$ python3 -q
>>> import numpy as np
>>> np.set_printoptions(precision=2, suppress=True, linewidth=100)
>>> feats = np.load("x.npy")
>>> feats
array([[1.  , 0.2 , 0.04],
       [0.2 , 1.  , 0.2 ],
       [0.04, 0.2 , 1.  ]])
>>> evals, evecs = np.linalg.eigh(feats)
>>> x0 = np.array([2, 0, 2])
>>> evecs * np.maximum(evals, 0) @ evecs.T
array([[1.  , 0.2 , 0.04],
       [0.2 , 1.  , 0.2 ],
       [0.04, 0.2 , 1.  ]])
>>> (np.sign(evecs[:, -1].round(6)) == np.sign(evecs[0, -1].round(6))).astype(int)
array([1, 1, 1])
>>> np.linalg.eigvalsh(feats[1:, 1:])
array([0.8, 1.2])
>>> x0 @ feats @ x0
np.float64(8.32)
>>> x0 @ feats @ x0 / (x0 @ x0), round(evals[0], 2), round(float(evals[-1]), 2)
(np.float64(1.04), np.float64(0.74), 1.3)
>>> evals, evecs = np.linalg.eig(feats)
>>> np.sort(np.linalg.eigvals(feats @ feats))
array([0.54, 0.92, 1.7 ])
>>> np.sort(np.linalg.eigvals(np.linalg.inv(feats)))
array([0.77, 1.04, 1.36])
>>> np.round(feats @ evecs[:, 0] - evals[0] * evecs[:, 0], 2) + 0
array([0., 0., 0.])
>>> evals
array([1.3 , 0.96, 0.74])
>>> evals, evecs = np.linalg.eigh(feats)
>>> np.linalg.eigvalsh(feats + 3 * np.eye(3))
array([3.74, 3.96, 4.3 ])
>>> evals.sum(), np.trace(feats)
(np.float64(3.0), np.float64(3.0))
>>> np.unique(evals.round(6) + 0, return_counts=True)[1]
array([1, 1, 1])
>>> (evals > 1e-8).sum(), (evals < -1e-8).sum()
(np.int64(3), np.int64(0))
>>> evals
array([0.74, 0.96, 1.3 ])
>>> np.abs(evecs[:, -1])
array([0.52, 0.68, 0.52])
>>> np.linalg.svd(feats, compute_uv=False)
array([1.3 , 0.96, 0.74])
>>> np.round(evecs.T @ feats @ evecs, 2) + 0
array([[0.74, 0.  , 0.  ],
       [0.  , 0.96, 0.  ],
       [0.  , 0.  , 1.3 ]])
>>> proj = np.triu(np.array([[-2, -1, 0], [-1, 1, -2], [-1, 1, -1]]), 1) + np.eye(3)
>>> A2 = proj @ feats @ np.linalg.inv(proj)
>>> proj @ feats - feats @ proj
array([[-0.2 ,  0.  ,  0.2 ],
       [-0.08, -0.2 ,  0.  ],
       [ 0.  ,  0.04,  0.4 ]])
>>> A2
array([[ 0.8 ,  0.  , -0.16],
       [ 0.12,  0.72, -0.36],
       [ 0.04,  0.24,  1.48]])
>>> np.trace(A2), np.trace(feats)
(np.float64(3.0), np.float64(3.0))
>>> round(np.linalg.det(A2), 2)
np.float64(0.92)
>>> gram = A2.T @ A2
>>> np.allclose(gram, gram.T)
True
>>> (A2 @ A2.T).shape
(3, 3)
>>> np.linalg.eigvalsh(gram)[::-1]
array([2.36, 0.72, 0.5 ])
>>> gram
array([[ 0.66,  0.1 , -0.11],
       [ 0.1 ,  0.58,  0.1 ],
       [-0.11,  0.1 ,  2.35]])
>>> np.linalg.matrix_rank(gram)
np.int64(3)
>>> np.diag(gram)
array([0.66, 0.58, 2.35])
>>> K = np.loadtxt("m.csv", delimiter=",")
>>> K
array([[0.67, 0.  , 0.33, 0.  ],
       [0.33, 0.5 , 0.17, 0.  ],
       [0.  , 0.5 , 0.25, 0.25],
       [0.  , 0.  , 0.5 , 0.5 ]])
>>> np.abs(np.diag(np.linalg.qr(K)[1])) > 1e-9
array([ True,  True,  True, False])
>>> np.linalg.lstsq(K[:-1].T, K[-1])[2]
np.int32(3)
>>> np.unique(K.round(6), axis=0).shape
(4, 4)
>>> round(float(np.trace(np.linalg.pinv(K) @ K)), 2)
3.0
>>> np.round(K @ np.linalg.pinv(K) @ K, 2) + 0
array([[0.67, 0.  , 0.33, 0.  ],
       [0.33, 0.5 , 0.17, 0.  ],
       [0.  , 0.5 , 0.25, 0.25],
       [0.  , 0.  , 0.5 , 0.5 ]])
>>> F = np.load("run12.npy")
>>> F
array([[ 4., -4.,  1.],
       [ 6., -6.,  1.],
       [ 6., -8.,  3.]])
>>> x0 = np.array([-2, -2, 1])
>>> F @ (2 * x0)
array([ 2.,  2., 14.])
>>> F @ x0
array([1., 1., 7.])
>>> np.einsum("ij,j->i", F, x0)
array([1., 1., 7.])
>>> F[1] @ F[2]
np.float64(87.0)
>>> round(float(np.linalg.norm(F, 1)), 2), round(np.linalg.norm(F, np.inf), 2)
(18.0, np.float64(17.0))
>>> np.linalg.norm(F, axis=1).argmax()
np.int64(2)
>>> np.round(np.linalg.norm(F[1] - F[2]), 2)
np.float64(2.83)
>>> round(float(np.linalg.norm(F, "nuc")), 2)
16.3
>>> round(np.linalg.norm(F[1], 1), 2), round(float(np.linalg.norm(F[1], np.inf)), 2)
(np.float64(13.0), 6.0)
>>> round(float(np.linalg.norm(F, 2)), 2)
14.58
